$ python -q
>>> import numpy as np
>>> np.set_printoptions(suppress=True, linewidth=160)
>>> rnd = lambda a: np.round(a, 2) + 0
>>> J = np.abs(np.array([[-2, -1, -1, -2], [-2, -1, -1, -2], [2, -1, 1, -2], [-1, 2, 0, 0]])) + np.eye(4)
>>> J = J / J.sum(axis=1, keepdims=True)
>>> rnd(J)
array([[0.43, 0.14, 0.14, 0.29],
       [0.29, 0.29, 0.14, 0.29],
       [0.29, 0.14, 0.29, 0.29],
       [0.25, 0.5 , 0.  , 0.25]])
>>> rng = np.random.default_rng(401632)
>>> idx = rng.permutation(4)
>>> idx
array([1, 0, 2, 3])
>>> Y = J[idx][:, idx]
>>> rnd(np.sort(np.abs(np.linalg.eigvals(Y))))
array([0.04, 0.14, 0.14, 1.  ])
>>> np.allclose(Y, J)
False
>>> print(np.trace(Y))
1.25
>>> x = np.array([3, 3, 0, -2])
>>> h1 = np.maximum(J @ x, 0)
>>> np.flatnonzero(h1 > 1e-9)
array([0, 1, 2, 3])
>>> print(rnd(np.maximum(J @ x, 0) - np.maximum(-J @ x, 0)))
[1.14 1.14 0.71 1.75]
>>> evals, evecs = np.linalg.eig(J)
>>> rnd(evals)
array([ 1.  , -0.04,  0.14,  0.14])
>>> feats = np.load("w.npy")
>>> print(feats)
[[ 1  0  0  0]
 [ 2  1  0  0]
 [ 2  2  1  0]
 [-2  0 -2  1]]
>>> feats @ feats
array([[ 1,  0,  0,  0],
       [ 4,  1,  0,  0],
       [ 8,  4,  1,  0],
       [-8, -4, -4,  1]])
>>> rnd(np.sort(np.abs(np.linalg.eigvals(feats))))
array([1., 1., 1., 1.])
>>> np.linalg.matrix_power(feats, 2)
array([[ 1,  0,  0,  0],
       [ 4,  1,  0,  0],
       [ 8,  4,  1,  0],
       [-8, -4, -4,  1]])
>>> (feats + feats.T) / 2
array([[ 1.,  1.,  1., -1.],
       [ 1.,  1.,  1.,  0.],
       [ 1.,  1.,  1., -1.],
       [-1.,  0., -1.,  1.]])
>>> data = np.load("block19.npy")
>>> data
array([[ 3,  8,  0,  0],
       [-5,  2,  0,  0],
       [ 0,  0,  3,  8],
       [ 0,  0, -5,  2]])
>>> Y = data / np.sqrt((data ** 2).mean(axis=1, keepdims=True))
>>> np.linalg.matrix_rank(Y) == np.linalg.matrix_rank(data)
np.True_
>>> rnd(np.linalg.norm(Y, axis=1))
array([2., 2., 2., 2.])
>>> print(rnd(Y[2]))
[0.   0.   0.7  1.87]
>>> f = np.array([5, -3, 2, -1])
>>> Y = data + np.outer(f, np.eye(4)[2])
>>> Y
array([[ 3.,  8.,  5.,  0.],
       [-5.,  2., -3.,  0.],
       [ 0.,  0.,  5.,  8.],
       [ 0.,  0., -6.,  2.]])
>>> rnd(np.linalg.det(Y) / np.linalg.det(data)), rnd(1 + np.linalg.solve(data, f)[2])
(np.float64(1.26), np.float64(1.26))
>>> O = Y.astype(float).copy()
>>> for j in range(4):
...     O[:, j] -= O[:, :j] @ (O[:, :j].T @ O[:, j])
...     O[:, j] /= np.linalg.norm(O[:, j])
... 
>>> rnd(O.T @ O)
array([[1., 0., 0., 0.],
       [0., 1., 0., 0.],
       [0., 0., 1., 0.],
       [0., 0., 0., 1.]])
>>> rnd(O)
array([[ 0.51,  0.86,  0.  ,  0.  ],
       [-0.86,  0.51,  0.  ,  0.  ],
       [ 0.  ,  0.  ,  0.64,  0.77],
       [ 0.  ,  0.  , -0.77,  0.64]])
>>> Y = np.array([[-1, -1], [-1, 1]])
>>> Z = np.kron(Y, data)
>>> np.linalg.matrix_rank(Z)
np.int64(8)
>>> Z.shape
(8, 8)
>>> O, _ = np.linalg.qr(np.array([[1.0, -0.1, 1.5], [-0.2, -1.5, 0.0], [0.0, 0.4, 0.4]]))
>>> evals = np.array([2, 1, -3])
>>> A = O @ np.diag(evals) @ O.T
>>> rnd(A)
array([[ 1.95, -0.24, -0.2 ],
       [-0.24,  0.78, -0.98],
       [-0.2 , -0.98, -2.73]])
>>> evals, evecs = np.linalg.eigh(A)
>>> (evals > 1e-8).sum(), (evals < -1e-8).sum()
(np.int64(2), np.int64(1))
>>> rnd(np.linalg.eigvalsh(A + -1 * np.eye(3)))
array([-4.,  0.,  1.])
>>> rnd(evecs.T @ A @ evecs)
array([[-3.,  0.,  0.],
       [ 0.,  1.,  0.],
       [ 0.,  0.,  2.]])
>>> rnd(np.linalg.eigvalsh(A @ A))
array([1., 4., 9.])
>>> rnd(np.abs(evecs[:, -1]))
array([0.98, 0.2 , 0.  ])
>>> np.unique(evals.round(6) + 0, return_counts=True)[1]
array([1, 1, 1])
>>> O, Rm = np.linalg.qr(A)
>>> rnd(Rm)
array([[-1.98,  0.24, -0.2 ],
       [ 0.  , -1.25, -1.6 ],
       [ 0.  ,  0.  , -2.42]])
>>> print(rnd(O.T @ O))
[[1. 0. 0.]
 [0. 1. 0.]
 [0. 0. 1.]]
>>> rnd(O @ Rm)
array([[ 1.95, -0.24, -0.2 ],
       [-0.24,  0.78, -0.98],
       [-0.2 , -0.98, -2.73]])
>>> print(np.trace(O @ O.T))
3.0
>>> print(np.allclose(Rm.T @ Rm, A.T @ A))
True
>>> rnd(np.abs(np.diag(Rm)))
array([1.98, 1.25, 2.42])
>>> idx = rng.integers(0, 3, 4)
>>> F = (idx[:, None] == idx) * -2 + np.eye(4)
>>> print(F)
[[-1.  0.  0.  0.]
 [ 0. -1.  0. -2.]
 [ 0.  0. -1.  0.]
 [ 0. -2.  0. -1.]]
>>> P = np.triu(np.array([[0, -1, 2, -2], [2, 1, 0, 0], [2, 2, 1, 0], [1, -2, 2, -2]]), 1) + np.eye(4)
>>> Y = P @ F @ np.linalg.inv(P)
>>> P @ F - F @ P
array([[0., 4., 0., 2.],
       [0., 0., 0., 0.],
       [0., 0., 0., 0.],
       [0., 0., 0., 0.]])
>>> np.linalg.matrix_rank(Y)
np.int64(4)
>>> rnd(np.linalg.det(Y))
np.float64(-3.0)
>>> np.trace(Y), np.trace(F)
(np.float64(-4.0), np.float64(-4.0))
>>> evals, evecs = np.linalg.eigh(F)
>>> (evals > 1e-8).sum(), (evals < -1e-8).sum()
(np.int64(1), np.int64(3))
>>> evals.sum(), np.trace(F)
(np.float64(-4.0), np.float64(-4.0))
>>> rnd(np.linalg.eigvalsh(F @ F))
array([1., 1., 1., 9.])
>>> rnd(np.linalg.eigvalsh(F + -2 * np.eye(4)))
array([-5., -3., -3., -1.])
>>> np.abs(evecs[:, -1]).round(6).argmax()
np.int64(1)
>>> rnd(np.abs(evecs[:, -1]))
array([0.  , 0.71, 0.  , 0.71])
>>> K = np.loadtxt("mat.csv", delimiter=",")
>>> K
array([[ 0.,  0.,  0.,  0.],
       [ 0., -3.,  0., -2.],
       [ 0.,  1.,  2., -1.],
       [ 0., -3.,  0.,  2.]])
>>> U, sig, VT = np.linalg.svd(K)
>>> print(np.argmax(sig[:-1] / (sig[1:] + 1e-6)) + 1)
3
>>> Y = U[:, :3] @ np.diag(sig[:3]) @ VT[:3]
>>> rnd(np.abs(K - Y).max())
np.float64(0.0)
>>> np.allclose(K @ K.T, K.T @ K)
False
>>> rnd(np.sort(np.abs(np.linalg.eigvals(K))))
array([0., 2., 3., 4.])
>>> np.trace(K)
np.float64(1.0)
>>> np.allclose(K, K.T)
False
>>> t = rng.uniform(0, 2 * np.pi, 13)
>>> O, _ = np.linalg.qr(np.array([[0.1, 1.1], [-0.2, -0.5], [-1.3, -0.2]]))
>>> E = 5 * np.c_[np.cos(t), np.sin(t)] @ O.T
>>> rnd(E)
array([[ 4.38, -1.68,  1.74],
       [ 3.18, -1.79, -3.42],
       [ 3.56, -1.14,  3.32],
       [-2.38,  0.5 , -4.37],
       [-4.12,  2.02,  1.98],
       [-3.28,  0.98, -3.64],
       [-3.7 ,  1.93,  2.75],
       [ 2.35, -0.49,  4.39],
       [-3.76,  1.95,  2.66],
       [-4.48,  2.04,  0.85],
       [-3.86,  1.32, -2.9 ],
       [ 3.64, -1.92, -2.84],
       [-4.06,  2.01,  2.11]])
>>> idx = E[:, 2] > np.median(E[:, 2])
>>> f = E[idx].mean(axis=0) - E[~idx].mean(axis=0)
>>> ((E - E.mean(axis=0)) @ f > 0).astype(int)
array([0, 0, 1, 0, 1, 0, 1, 1, 1, 1, 0, 0, 1])
>>> np.argsort(-np.abs(f).round(6), kind="stable")
array([2, 0, 1])
>>> rnd(f)
array([-1.22,  1.12,  4.95])
